% ipython --no-banner

In [1]: import numpy as np

In [2]: from numpy import linalg as LA

In [3]: np.set_printoptions(suppress=True, linewidth=160)

In [4]: Q, _ = LA.qr(np.array([[0.3, -1.1, 0.9, 0.3],
   ...:     [0.1, 0.4, 0.1, -0.8],
   ...:     [1.6, 0.8, -0.2, 1.0],
   ...:     [2.3, 0.7, 1.5, -0.2]]))

In [5]: ev = np.array([0, 0, 3, 1])

In [6]: A = Q @ np.diag(ev) @ Q.T

In [7]: A.round(1)
Out[7]: 
array([[ 0.1,  0.2,  0.3, -0.2],
       [ 0.2,  1.2, -0.6,  0.4],
       [ 0.3, -0.6,  1.8, -1.3],
       [-0.2,  0.4, -1.3,  0.9]])

In [8]: round(np.trace(LA.pinv(A) @ A), 1)
Out[8]: np.float64(2.0)

In [9]: np.unique(A.round(6), axis=0).shape
Out[9]: (4, 4)

In [10]: np.round(A @ LA.pinv(A) @ A, 1)
Out[10]: 
array([[ 0.1,  0.2,  0.3, -0.2],
       [ 0.2,  1.2, -0.6,  0.4],
       [ 0.3, -0.6,  1.8, -1.3],
       [-0.2,  0.4, -1.3,  0.9]])

In [11]: Uu, s, Vh = LA.svd(A)

In [12]: vecs = Vh[:(s > 1e-8).sum()]

In [13]: rng = np.random.default_rng(9069)

In [14]: x0 = A[3] + 3 * A[0] + rng.integers(2) * np.eye(4)[1]

In [15]: x0.round(1)
Out[15]: array([ 0.2,  2. , -0.4,  0.2])

In [16]: round(LA.norm(x0 - vecs.T @ vecs @ x0), 1)
Out[16]: np.float64(0.3)

In [17]: arr = np.load("data.npy")

In [18]: arr
Out[18]: 
array([[0, 1, 2],
       [1, 1, 1],
       [2, 0, 1]])

In [19]: proj = np.triu(np.array([[4, -3, 0], [7, -8, -6], [-4, -7, -4]]), 1) + np.eye(3)

In [20]: M2 = proj @ arr @ LA.inv(proj)

In [21]: np.round(np.poly(M2), 1)
Out[21]: array([ 1., -2., -4.,  3.])

In [22]: M2
Out[22]: 
array([[  -3.,  -11.,  -67.],
       [ -11.,  -32., -197.],
       [   2.,    6.,   37.]])

In [23]: M2 = LA.invert(arr)
Traceback (most recent call last):
  Cell In[23], line 1
    M2 = LA.invert(arr)
AttributeError: module 'numpy.linalg' has no attribute 'invert'


In [24]: M2 = LA.inv(arr)

In [25]: (np.abs(M2) > 1e-9).astype(int)
Out[25]: 
array([[1, 1, 1],
       [1, 1, 1],
       [1, 1, 1]])

In [26]: round(float(LA.det(arr) * LA.det(M2)), 1)
Out[26]: 1.0

In [27]: np.round(LA.det(arr) * M2, 1)
Out[27]: 
array([[ 1., -1., -1.],
       [ 1., -4.,  2.],
       [-2.,  2., -1.]])

In [28]: np.round(LA.cond(arr), 1)
Out[28]: np.float64(5.6)

In [29]: ev, vecs = LA.eig(arr)

In [30]: ev.round(1)
Out[30]: array([-1.6,  3. ,  0.6])

In [31]: np.round(np.sort(LA.eigvals(arr @ arr)), 1)
Out[31]: array([0.4, 2.6, 9. ])

In [32]: np.round(np.sort(LA.eigvals(LA.inv(arr))), 1)
Out[32]: array([-0.6,  0.3,  1.6])

In [33]: lab = rng.permutation(3)

In [34]: lab
Out[34]: array([1, 0, 2])

In [35]: M2 = arr[lab][:, lab]

In [36]: M2
Out[36]: 
array([[1, 1, 1],
       [1, 0, 2],
       [0, 2, 1]])

In [37]: data = np.loadtxt("x.csv", delimiter=",")

In [38]: data
Out[38]: 
array([[3., 2., 4., 5., 0.],
       [2., 3., 2., 4., 5.],
       [4., 2., 3., 2., 4.],
       [5., 4., 2., 3., 2.],
       [0., 5., 4., 2., 3.]])

In [39]: round(LA.det(data[::-1]), 1)
Out[39]: np.float64(1296.0)

In [40]: np.einsum("ij,ji->", data, data)
Out[40]: np.float64(273.0)

In [41]: round(LA.det(2 * data), 1), round(LA.det(data), 1)
Out[41]: (np.float64(41472.0), np.float64(1296.0))

In [42]: np.einsum("ii->", data)
Out[42]: np.float64(15.0)

In [43]: np.round(LA.eigvals(data).sum().real, 1)
Out[43]: np.float64(15.0)

In [44]: np.round(np.poly(data), 1)
Out[44]: array([    1.,   -15.,   -24.,   340.,   240., -1296.])

In [45]: G = data.T @ data

In [46]: np.diag(G)
Out[46]: array([54., 58., 49., 58., 54.])

In [47]: np.allclose(G, G.T)
Out[47]: True

In [48]: np.round(LA.eigvalsh(G)[::-1], 1)
Out[48]: array([226.5,  21.2,  15.1,   6.8,   3.4])

In [49]: np.round(LA.svd(data, compute_uv=False) ** 2, 1)
Out[49]: array([226.5,  21.2,  15.1,   6.8,   3.4])

In [50]: E = np.loadtxt("w.csv", delimiter=",")

In [51]: E
Out[51]: 
array([[7.3, 7. , 6. , 8. , 4. , 2. , 4. ],
       [5. , 4.3, 5. , 7. , 9. , 0. , 9. ],
       [8. , 1. , 6.3, 2. , 1. , 4. , 9. ],
       [8. , 9. , 0. , 9.3, 1. , 5. , 3. ],
       [4. , 1. , 1. , 6. , 5.3, 9. , 4. ],
       [8. , 6. , 6. , 3. , 5. , 7.3, 9. ],
       [7. , 7. , 6. , 8. , 4. , 2. , 4.3]])

In [52]: LA.cond(E) > 100
Out[52]: np.True_

In [53]: np.argsort(-LA.norm(E, axis=0).round(6), kind="stable")[:3]
Out[53]: array([0, 3, 6])

In [54]: round(np.log10(LA.cond(E)))
Out[54]: 2

In [55]: x0 = np.array([6, 4, 7, 7, 3, 0, 9])

In [56]: np.round((E * x0).sum(axis=1), 1)
Out[56]: array([217.8, 239.2, 194.1, 179.1, 128.9, 231. , 218.7])

In [57]: np.round(E @ x0, 1)
Out[57]: array([217.8, 239.2, 194.1, 179.1, 128.9, 231. , 218.7])

In [58]: np.round(E @ (2 * x0), 1)
Out[58]: array([435.6, 478.4, 388.2, 358.2, 257.8, 462. , 437.4])

In [59]: mat = np.load("test14.npy")

In [60]: mat
Out[60]: 
array([[-2.,  1.,  1.],
       [ 1., -2.,  1.],
       [ 1.,  1., -2.]])

In [61]: LA.determinant(mat)
Traceback (most recent call last):
  Cell In[61], line 1
    LA.determinant(mat)
AttributeError: module 'numpy.linalg' has no attribute 'determinant'


In [62]: np.round(LA.matrix_power(mat, 2), 1)
Out[62]: 
array([[ 6., -3., -3.],
       [-3.,  6., -3.],
       [-3., -3.,  6.]])

In [63]: (mat - mat.T) / 2
Out[63]: 
array([[0., 0., 0.],
       [0., 0., 0.],
       [0., 0., 0.]])

In [64]: np.allclose(mat @ mat.T, mat.T @ mat)
Out[64]: True

In [65]: np.trace(mat)
Out[65]: np.float64(-6.0)

In [66]: mat @ mat
Out[66]: 
array([[ 6., -3., -3.],
       [-3.,  6., -3.],
       [-3., -3.,  6.]])

In [67]: round(float(LA.det(mat)), 1)
Out[67]: 0.0

In [68]: np.allclose(mat, mat.T)
Out[68]: True

In [69]: ev, vecs = LA.eigh(mat)

In [70]: x0 = np.array([-1, -1, -2])

In [71]: round(x0 @ mat @ x0 / (x0 @ x0), 1), ev[0], round(float(ev[-1]), 1)
Out[71]: (np.float64(-0.3), np.float64(-3.0), 0.0)

In [72]: x0 @ mat @ x0
Out[72]: np.float64(-2.0)

In [73]: (np.sign(vecs[:, -1].round(6)) == np.sign(vecs[0, -1].round(6))).astype(int)
Out[73]: array([1, 1, 1])

In [74]: np.round(vecs * np.maximum(ev, 0) @ vecs.T, 1) + 0
Out[74]: 
array([[0., 0., 0.],
       [0., 0., 0.],
       [0., 0., 0.]])

In [75]: LA.lstsq(mat[:-1].T, mat[-1])[2]
Out[75]: np.int32(2)

In [76]: np.abs(np.diag(LA.qr(mat)[1])) > 1e-9
Out[76]: array([ True,  True, False])

In [77]: np.round(mat @ LA.pinv(mat) @ mat, 1)
Out[77]: 
array([[-2.,  1.,  1.],
       [ 1., -2.,  1.],
       [ 1.,  1., -2.]])

In [78]: x0 = np.array([1, 0, -2])

In [79]: a = np.maximum(mat @ x0, 0)

In [80]: mat * (a > 1e-9)[:, None]
Out[80]: 
array([[-0.,  0.,  0.],
       [ 0., -0.,  0.],
       [ 1.,  1., -2.]])

In [81]: np.round(np.tanh(mat @ x0), 1)
Out[81]: array([-1. , -0.8,  1. ])

In [82]: mat.T @ a
Out[82]: array([  5.,   5., -10.])

In [83]: a
Out[83]: array([0., 0., 5.])

In [84]: lab = rng.permutation(3)

In [85]: lab
Out[85]: array([0, 1, 2])

In [86]: M2 = mat[lab][:, lab]

In [87]: np.trace(M2)
Out[87]: np.float64(-6.0)

In [88]: K = np.triu(rng.random((5, 5)) < 0.5, 1).astype(int)

In [89]: K = K + K.T

In [90]: K
Out[90]: 
array([[0, 1, 1, 1, 0],
       [1, 0, 1, 0, 1],
       [1, 1, 0, 1, 0],
       [1, 0, 1, 0, 0],
       [0, 1, 0, 0, 0]])

In [91]: ev, vecs = LA.eigh(K)

In [92]: x0 = np.array([1, 1, 3, 0, 0])

In [93]: np.round(vecs * np.abs(ev) @ vecs.T, 1) + 0
Out[93]: 
array([[ 1.6,  0.2,  0.6,  0.3,  0.3],
       [ 0.2,  1.6,  0.2,  0.7,  0. ],
       [ 0.6,  0.2,  1.6,  0.3,  0.3],
       [ 0.3,  0.7,  0.3,  1.2, -0.1],
       [ 0.3,  0. ,  0.3, -0.1,  0.9]])

In [94]: x0 @ K @ x0
Out[94]: np.int64(14)

In [95]: (np.sign(vecs[:, -1].round(6)) == np.sign(vecs[0, -1].round(6))).astype(int)
Out[95]: array([1, 1, 1, 1, 1])

In [96]: np.round(LA.eigvalsh(K[1:, 1:]), 1)
Out[96]: array([-1.6, -0.6,  0.6,  1.6])

In [97]: proj = np.triu(np.array([[-5, 2, 0, 4, -5],
    ...:     [0, -5, 0, -4, 0],
    ...:     [-3, -5, 3, -1, 5],
    ...:     [4, 2, 3, 3, -3],
    ...:     [3, 0, 2, -4, 1]]), 1) + np.eye(5)

In [98]: M2 = proj @ K @ LA.inv(proj)

In [99]: proj @ K - K @ proj
Out[99]: 
array([[ 6., -5.,  6.,  5.,  0.],
       [-4., -2., -4., -3.,  0.],
       [-1.,  3., -1.,  0.,  8.],
       [ 0., -5.,  0., -3.,  0.],
       [ 0.,  0.,  0.,  4.,  0.]])

In [100]: round(float(LA.det(M2)), 1)
Out[100]: -2.0

In [101]: np.round(np.poly(M2), 1) + 0
Out[101]: array([ 1.,  0., -6., -4.,  3.,  2.])

In [102]: LA.matrix_rank(M2)
Out[102]: np.int64(5)

In [103]: np.trace(M2), np.trace(K)
Out[103]: (np.float64(0.0), np.int64(0))

In [104]: np.einsum("ij,ji->", K, K)
Out[104]: np.int64(12)

In [105]: np.round(LA.det(K.T), 1)
Out[105]: np.float64(-2.0)

In [106]: [round(float(LA.det(K[:i, :i])), 2) + 0 for i in range(1, 6)]
Out[106]: [0.0, -1.0, 2.0, 0.0, -2.0]
